In [1]: import numpy as np

In [2]: np.set_printoptions(precision=1, suppress=True, linewidth=140, floatmode="fixed")

In [3]: rnd = lambda a: np.round(a, 1) + 0

In [4]: mat = np.array([[0.6, 1.2, 1.5], [0.9, 0.4, -0.8], [0.7, 0.1, -0.2]])

In [5]: print(mat)
[[ 0.6  1.2  1.5]
 [ 0.9  0.4 -0.8]
 [ 0.7  0.1 -0.2]]

In [6]: x = np.array([0, 2, -1])

In [7]: y = mat @ x

In [8]: coef, lr = np.zeros(3), 1 / np.linalg.norm(mat, 2) ** 2

In [9]: for i in range(10):
   ...:     coef -= lr * mat.T @ (mat @ coef - y)
   ...:     if i % 2 == 0: print(i, round(np.linalg.norm(mat @ coef - y), 1))
   ...: 
0 0.9
2 0.5
4 0.4
6 0.4
8 0.4

In [10]: print(rnd(np.linalg.cond(mat)))
7.9

In [11]: print(rnd(mat @ mat))
[[ 2.5  1.3 -0.4]
 [ 0.3  1.2  1.2]
 [ 0.4  0.9  1.0]]

In [12]: np.linalg.determinant(mat)
---------------------------------------------------------------------------
AttributeError                            Traceback (most recent call last)
Cell In[12], line 1
----> 1 np.linalg.determinant(mat)

AttributeError: module 'numpy.linalg' has no attribute 'determinant'

In [13]: print(rnd(np.linalg.det(mat)))
-0.7

In [14]: t3 = np.stack([mat, -1 * mat, mat[::-1]])

In [15]: print(np.linalg.matrix_rank(t3))
[3 3 3]

In [16]: print(rnd(np.linalg.det(t3)))
[-0.7  0.7  0.7]

In [17]: print(np.linalg.matrix_rank(t3.reshape(3, -1)))
2

In [18]: vals, V = np.linalg.eig(mat)

In [19]: print(rnd(np.sort(np.linalg.eigvals(mat @ mat))))
[0.1 1.6 3.0]

In [20]: print(rnd(vals))
[-1.3  1.7  0.3]

In [21]: print(rnd(np.sort(np.linalg.eigvals(mat.T))))
[-1.3  0.3  1.7]

In [22]: print(rnd(np.prod(vals)))
-0.7

In [23]: X = np.loadtxt("dump.csv", delimiter=",")

In [24]: print(X)
[[ 59.4  -1.4 -38.9]
 [ 61.0   0.0 -38.7]
 [ 59.0   0.0 -38.4]
 [ 61.0  -0.9 -39.9]
 [ 59.9  -0.1 -40.9]
 [ 60.3  -1.4 -39.4]
 [ 60.3  -0.6 -40.2]
 [ 60.2   0.5 -39.5]
 [ 60.3  -0.7 -40.5]
 [ 59.6  -0.6 -38.8]
 [ 60.5  -0.4 -39.4]
 [ 60.3   0.0 -39.7]
 [ 60.2   0.6 -39.1]
 [ 59.0  -2.8 -40.6]
 [ 62.0   0.5 -39.5]
 [ 59.1   0.0 -40.4]
 [ 59.7  -1.9 -41.2]
 [ 59.9  -2.3 -39.4]
 [ 59.1  -0.5 -39.0]
 [ 59.7   0.9 -39.2]
 [ 60.3   0.9 -41.3]
 [ 61.0  -0.4 -41.2]
 [ 59.4   0.3 -40.7]]

In [25]: f = np.array([-2, 0, 0])

In [26]: print(np.array([np.convolve(row, f, "same") for row in mat]))
[[-2.4 -3.0  0.0]
 [-0.8  1.6  0.0]
 [-0.2  0.4  0.0]]

In [27]: print(rnd(np.cross(mat[0, :3], mat[1, :3])))
[-1.6  1.8 -0.8]
